% python3 -q
>>> import numpy as np
>>> from numpy import linalg as LA
>>> np.set_printoptions(precision=4, suppress=True, linewidth=160, legacy="1.25")
>>> J = np.load("w.npy")
>>> J
array([[-4.95,  4.  ,  3.  , -3.  ,  3.  ],
       [-4.  , -4.95, -5.  ,  2.  ,  5.  ],
       [-2.  ,  0.  , -4.95,  0.  , -2.  ],
       [ 2.  , -4.  , -5.  , -1.95, -5.  ],
       [-5.  ,  4.  ,  3.  , -3.  ,  3.05]])
>>> other = J / np.sqrt((J ** 2).mean(axis=1, keepdims=True))
>>> LA.norm(other, axis=1)
array([2.2361, 2.2361, 2.2361, 2.2361, 2.2361])
>>> print(other[3])
[ 0.5206 -1.0411 -1.3014 -0.5076 -1.3014]
>>> np.argsort(-LA.norm(J, axis=0).round(6), kind="stable")[:3]
array([2, 0, 1])
>>> np.round(LA.norm(J, 2) / LA.norm(J), 4)
0.7525
>>> rng = np.random.default_rng(5344)
>>> other = J + rng.integers(-2, 3, (5, 4)) @ rng.integers(-2, 3, (4, 5))
>>> other
array([[ 1.05, 12.  ,  5.  , -9.  ,  9.  ],
       [-2.  , -3.95, -3.  ,  2.  ,  7.  ],
       [-4.  , -5.  , -2.95,  2.  , -5.  ],
       [ 0.  , -9.  , -5.  ,  3.05, -7.  ],
       [-6.  ,  1.  ,  6.  , -3.  ,  1.05]])
>>> other - J
array([[ 6.,  8.,  2., -6.,  6.],
       [ 2.,  1.,  2.,  0.,  2.],
       [-2., -5.,  2.,  2., -3.],
       [-2., -5.,  0.,  5., -2.],
       [-1., -3.,  3.,  0., -2.]])
>>> np.round(LA.svd(other - J, compute_uv=False), 4) + 0
array([16.7465,  5.0189,  3.2018,  0.335 ,  0.    ])
>>> print(np.abs(other - J).sum(axis=1))
[28.  7. 14. 14.  9.]
>>> LA.matrix_rank(other - J, tol=1e-8)
4
>>> arr = np.loadtxt("dump.csv", delimiter=",")
>>> arr
array([[ 0.,  2.,  0.,  0.,  0.,  0.],
       [ 1.,  1.,  0.,  0.,  0.,  0.],
       [-3., -1.,  0.,  0.,  0.,  0.],
       [ 0.,  0.,  0.,  2.,  0.,  0.],
       [ 0.,  0.,  1.,  1.,  0.,  0.],
       [ 0.,  0., -3., -1.,  0.,  0.],
       [ 0.,  0.,  0.,  0.,  0.,  2.],
       [ 0.,  0.,  0.,  0.,  1.,  1.],
       [ 0.,  0.,  0.,  0., -3., -1.]])
>>> O, r_ = LA.qr(arr)
>>> np.round(O.T @ O, 4) + 0
array([[1., 0., 0., 0., 0., 0.],
       [0., 1., 0., 0., 0., 0.],
       [0., 0., 1., 0., 0., 0.],
       [0., 0., 0., 1., 0., 0.],
       [0., 0., 0., 0., 1., 0.],
       [0., 0., 0., 0., 0., 1.]])
>>> O.shape, r_.shape
((9, 6), (6, 6))
>>> r_
array([[-3.1623, -1.2649,  0.    ,  0.    ,  0.    ,  0.    ],
       [ 0.    ,  2.0976,  0.    ,  0.    ,  0.    ,  0.    ],
       [ 0.    ,  0.    , -3.1623, -1.2649,  0.    ,  0.    ],
       [ 0.    ,  0.    ,  0.    , -2.0976,  0.    ,  0.    ],
       [ 0.    ,  0.    ,  0.    ,  0.    , -3.1623, -1.2649],
       [ 0.    ,  0.    ,  0.    ,  0.    ,  0.    , -2.0976]])
>>> vec = np.array([-1, -1, 0, -2, -2, 1])
>>> arr @ (2 * vec)
array([-4., -4.,  8., -8., -4.,  4.,  4., -2., 10.])
>>> (arr @ vec).argmax()
8
>>> np.einsum("ij,j->i", arr, vec)
array([-2., -2.,  4., -4., -2.,  2.,  2., -1.,  5.])
>>> print(LA.norm(arr @ vec) <= LA.norm(arr, 2) * LA.norm(vec) + 1e-9)
True
>>> arr @ np.eye(6)[4]
array([ 0.,  0.,  0.,  0.,  0.,  0.,  0.,  1., -3.])
>>> hat = arr @ LA.solve(arr.T @ arr, arr.T)
>>> np.trace(hat)
6.0
>>> print(np.round(hat @ arr[:, 4], 4) + 0)
[ 0.  0.  0.  0.  0.  0.  0.  1. -3.]
>>> np.diag(hat)
array([0.9091, 0.1818, 0.9091, 0.9091, 0.1818, 0.9091, 0.9091, 0.1818, 0.9091])
>>> np.round(LA.eigvalsh(hat), 4) + 0
array([0., 0., 0., 1., 1., 1., 1., 1., 1.])
>>> other = np.array([[2, 4, -2],
...     [-3, 0, -2],
...     [3, -2, 5],
...     [-4, 3, -2],
...     [2, -3, -5],
...     [3, 1, -3]])
>>> print(LA.matrix_rank(np.vstack([arr, other.T])))
6
>>> print(np.einsum("ij->j", arr))
[-2.  2. -2.  2. -2.  2.]
>>> LA.matrix_rank(arr @ other)
3
>>> print(np.vstack([arr, other.T]).shape)
(12, 6)
>>> np.einsum("ik,kj->ji", arr, other)
array([[ -6.,  -1.,  -3.,  -8.,  -1.,  -5.,   6.,   5.,  -9.],
       [  0.,   4., -12.,   6.,   1.,   3.,   2.,  -2.,   8.],
       [ -4.,  -4.,   8.,  -4.,   3., -13.,  -6.,  -8.,  18.]])
>>> np.einsum("ik,kj->ij", arr, other)
array([[ -6.,   0.,  -4.],
       [ -1.,   4.,  -4.],
       [ -3., -12.,   8.],
       [ -8.,   6.,  -4.],
       [ -1.,   1.,   3.],
       [ -5.,   3., -13.],
       [  6.,   2.,  -6.],
       [  5.,  -2.,  -8.],
       [ -9.,   8.,  18.]])
>>> other.T @ arr.T
array([[ -6.,  -1.,  -3.,  -8.,  -1.,  -5.,   6.,   5.,  -9.],
       [  0.,   4., -12.,   6.,   1.,   3.,   2.,  -2.,   8.],
       [ -4.,  -4.,   8.,  -4.,   3., -13.,  -6.,  -8.,  18.]])
>>> np.einsum("ij,ij->i", arr, arr)
array([ 4.,  2., 10.,  4.,  2., 10.,  4.,  2., 10.])
